>>> import numpy as np
>>> import numpy.linalg as la
>>> np.set_printoptions(precision=3, suppress=True, linewidth=120)
>>> q, _ = la.qr(np.array([[-1.7, -1.0, -1.9, 0.0, -1.0],
...     [0.0, 0.3, -0.4, 0.8, 1.5],
...     [-1.7, 0.4, -1.7, 1.4, -0.3],
...     [-1.0, 0.4, 0.1, 1.3, -0.2],
...     [-0.8, 0.4, 0.3, 0.3, 2.7]]))
>>> m1 = -3 * q
>>> m1
array([[ 1.872, -2.238, -0.09 ,  0.286,  0.628],
       [-0.   ,  0.721,  1.426,  1.289,  2.187],
       [ 1.872,  1.127,  1.633, -0.774, -0.98 ],
       [ 1.101,  1.059, -1.405,  2.066, -0.651],
       [ 0.881,  1.039, -1.523, -1.545,  1.561]])
>>> np.kron(np.eye(2, dtype=int), m1)
array([[ 1.872, -2.238, -0.09 ,  0.286,  0.628,  0.   , -0.   , -0.   ,  0.   ,  0.   ],
       [-0.   ,  0.721,  1.426,  1.289,  2.187, -0.   ,  0.   ,  0.   ,  0.   ,  0.   ],
       [ 1.872,  1.127,  1.633, -0.774, -0.98 ,  0.   ,  0.   ,  0.   , -0.   , -0.   ],
       [ 1.101,  1.059, -1.405,  2.066, -0.651,  0.   ,  0.   , -0.   ,  0.   , -0.   ],
       [ 0.881,  1.039, -1.523, -1.545,  1.561,  0.   ,  0.   , -0.   , -0.   ,  0.   ],
       [ 0.   , -0.   , -0.   ,  0.   ,  0.   ,  1.872, -2.238, -0.09 ,  0.286,  0.628],
       [-0.   ,  0.   ,  0.   ,  0.   ,  0.   , -0.   ,  0.721,  1.426,  1.289,  2.187],
       [ 0.   ,  0.   ,  0.   , -0.   , -0.   ,  1.872,  1.127,  1.633, -0.774, -0.98 ],
       [ 0.   ,  0.   , -0.   ,  0.   , -0.   ,  1.101,  1.059, -1.405,  2.066, -0.651],
       [ 0.   ,  0.   , -0.   , -0.   ,  0.   ,  0.881,  1.039, -1.523, -1.545,  1.561]])
>>> print(round(float(la.det(m1[::-1])), 3))
-243.0
>>> np.poly(m1)
array([   1.   ,   -7.853,   14.611,   43.832, -212.044,  243.   ])
>>> print(round(la.det(2 * m1), 3), round(la.det(m1), 3))
-7776.0 -243.0
>>> round(float(np.einsum("ii->", m1)), 3)
7.853
>>> u = np.array([-4, -5, -3, 2, 2])
>>> A2 = m1 + np.outer(u, np.eye(5)[1])
>>> A2
array([[ 1.872, -6.238, -0.09 ,  0.286,  0.628],
       [-0.   , -4.279,  1.426,  1.289,  2.187],
       [ 1.872, -1.873,  1.633, -0.774, -0.98 ],
       [ 1.101,  3.059, -1.405,  2.066, -0.651],
       [ 0.881,  3.039, -1.523, -1.545,  1.561]])
>>> la.matrix_rank(la.inv(A2) - la.inv(m1), tol=1e-8)
np.int64(1)
>>> la.matrix_rank(A2 - m1)
np.int64(1)
>>> np.allclose(m1 @ m1.T, m1.T @ m1)
True
>>> m1.inv()
Traceback (most recent call last):
  File "<python-input-17>", line 1, in <module>
    m1.inv()
    ^^^^^^
AttributeError: 'numpy.ndarray' object has no attribute 'inv'
>>> round(np.trace(m1), 3)
np.float64(7.853)
>>> np.sort(np.abs(la.eigvals(m1)))
array([3., 3., 3., 3., 3.])
>>> (m1 + m1.T) / 2
array([[ 1.872, -1.119,  0.891,  0.693,  0.755],
       [-1.119,  0.721,  1.276,  1.174,  1.613],
       [ 0.891,  1.276,  1.633, -1.089, -1.251],
       [ 0.693,  1.174, -1.089,  2.066, -1.098],
       [ 0.755,  1.613, -1.251, -1.098,  1.561]])
>>> M = np.loadtxt("out11.csv", delimiter=",")
>>> M
array([[ 0.122, -4.556, -5.263, -4.001, -5.96 ],
       [-7.981, -2.68 ,  1.792,  1.199, -4.947],
       [ 5.742,  0.994,  5.758,  4.59 ,  3.438],
       [ 6.025, -2.88 ,  5.826, -0.24 ,  4.626],
       [-6.045,  0.16 ,  4.299,  1.362, -6.565],
       [ 6.578, -5.594, -3.107,  1.175, -3.796],
       [ 1.584, -8.506,  3.721, -2.197, -2.542],
       [-4.283,  3.791,  5.001,  4.113,  5.036],
       [-0.69 ,  4.613,  4.49 , -2.51 , -7.196],
       [-3.149, -4.229,  1.223, -3.415, -7.684],
       [ 6.929, -0.839,  3.676, -2.026,  5.802],
       [-8.015, -1.614, -0.698,  1.584, -5.491],
       [-0.963,  6.561, -7.433,  0.785,  0.399],
       [-5.958,  3.899,  0.456,  6.446, -2.746],
       [ 4.574,  0.885, -5.584, -4.299, -5.352],
       [-0.237,  3.219, -5.966,  2.359,  6.958],
       [ 0.907, -7.901, -3.73 ,  0.796, -4.711],
       [ 3.629,  1.942,  8.663, -2.439,  1.439],
       [ 2.322, -3.885,  5.864,  2.912, -6.054],
       [ 5.546, -2.25 , -2.534, -4.794, -5.897],
       [ 4.042, -2.317,  3.441, -3.582, -7.323],
       [-2.104,  4.365, -0.217,  1.799, -8.558],
       [-6.245,  2.598,  4.079, -5.684,  2.304],
       [-5.047, -4.711, -7.056,  1.364, -0.829],
       [ 6.557, -1.057, -5.841,  2.268,  4.076],
       [-1.85 ,  6.819,  2.553,  4.955,  4.359],
       [-1.275,  7.829, -4.233, -3.625,  2.456],
       [-1.827,  7.417, -0.048, -3.486, -5.431],
       [-0.08 , -2.503, -1.882,  1.866, -9.312]])
>>> cen = M - M.mean(axis=1)
Traceback (most recent call last):
  File "<python-input-23>", line 1, in <module>
    cen = M - M.mean(axis=1)
          ~~^~~~~~~~~~~~~~~~
ValueError: operands could not be broadcast together with shapes (29,5) (29,) 
>>> cen = M - M.mean(axis=0)
>>> Uu, sig, vt = la.svd(cen, full_matrices=False)
>>> (np.sign(Uu[:, 0]) == np.sign(Uu[0, 0])).astype(int)
array([1, 1, 0, 0, 1, 1, 1, 0, 1, 1, 0, 1, 0, 0, 1, 0, 1, 0, 1, 1, 1, 1, 0, 1, 0, 0, 0, 0, 1])
>>> sig
array([29.683, 27.121, 24.127, 19.032, 14.657])
>>> np.abs(vt[-1])
array([0.412, 0.297, 0.009, 0.763, 0.401])
>>> vt[0] * np.sign(vt[0, np.abs(vt[0]).argmax()])
array([0.077, 0.523, 0.173, 0.183, 0.811])
>>> A2 = np.c_[M[:, :4] @ np.array([[-2, -1, -2, -2], [-3, -1, -1, 0], [3, 2, 3, -1], [1, 0, 1, 0]]), np.array([-1, 2, -1, 2, 0, 0, -1, 2, -1, -1, 1, 2, 2, 2, 1, -1, 1, -2, 2, 2, -2, 0, -2, 2, 1, -1, 0, -2, 1])]
>>> print(A2)
[[ -6.366  -6.092 -15.478   5.019  -1.   ]
 [ 30.577  14.245  25.217  14.17    2.   ]
 [  7.398   4.78    9.386 -17.242  -1.   ]
 [ 13.828   8.507   8.068 -17.876   2.   ]
 [ 25.869  14.483  26.189   7.791   0.   ]
 [ -4.52   -7.198 -15.708 -10.049   0.   ]
 [ 31.316  14.364  14.304  -6.889  -1.   ]
 [ 16.309  10.494  23.891   3.565   2.   ]
 [ -1.499   5.057   7.727  -3.11   -1.   ]
 [ 19.239   9.824  10.781   5.075  -1.   ]
 [ -2.339   1.262  -4.017 -17.534   1.   ]
 [ 20.362   8.233  17.134  16.728   2.   ]
 [-39.271 -20.464 -26.149   9.359   2.   ]
 [  8.033   2.971  15.831  11.46    2.   ]
 [-32.854 -16.627 -31.084  -3.564   1.   ]
 [-24.722 -14.914 -18.284   6.44   -1.   ]
 [ 11.495  -0.466  -4.307   1.916   1.   ]
 [ 10.466  11.755  14.35  -15.921  -2.   ]
 [ 27.515  13.291  19.745 -10.508   2.   ]
 [-16.738  -8.364 -21.238  -8.558   2.   ]
 [  5.608   5.157   0.974 -11.525  -2.   ]
 [ -7.739  -2.695   0.991   4.425   0.   ]
 [ 11.249  11.805  16.445   8.411  -2.   ]
 [  4.423  -4.354  -4.999  17.15    2.   ]
 [-25.198 -17.182 -27.312  -7.273   1.   ]
 [ -4.143   0.137   9.495   1.147  -1.   ]
 [-37.261 -15.02  -21.603   6.783   0.   ]
 [-22.227  -5.686  -7.393   3.702  -2.   ]
 [  3.889  -1.181  -1.117   2.042   1.   ]]
>>> np.round(la.lstsq(M, A2[:, 0])[0], 3) + 0
array([-2., -3.,  3.,  1.,  0.])
>>> la.matrix_rank(np.c_[M, A2])
np.int64(6)
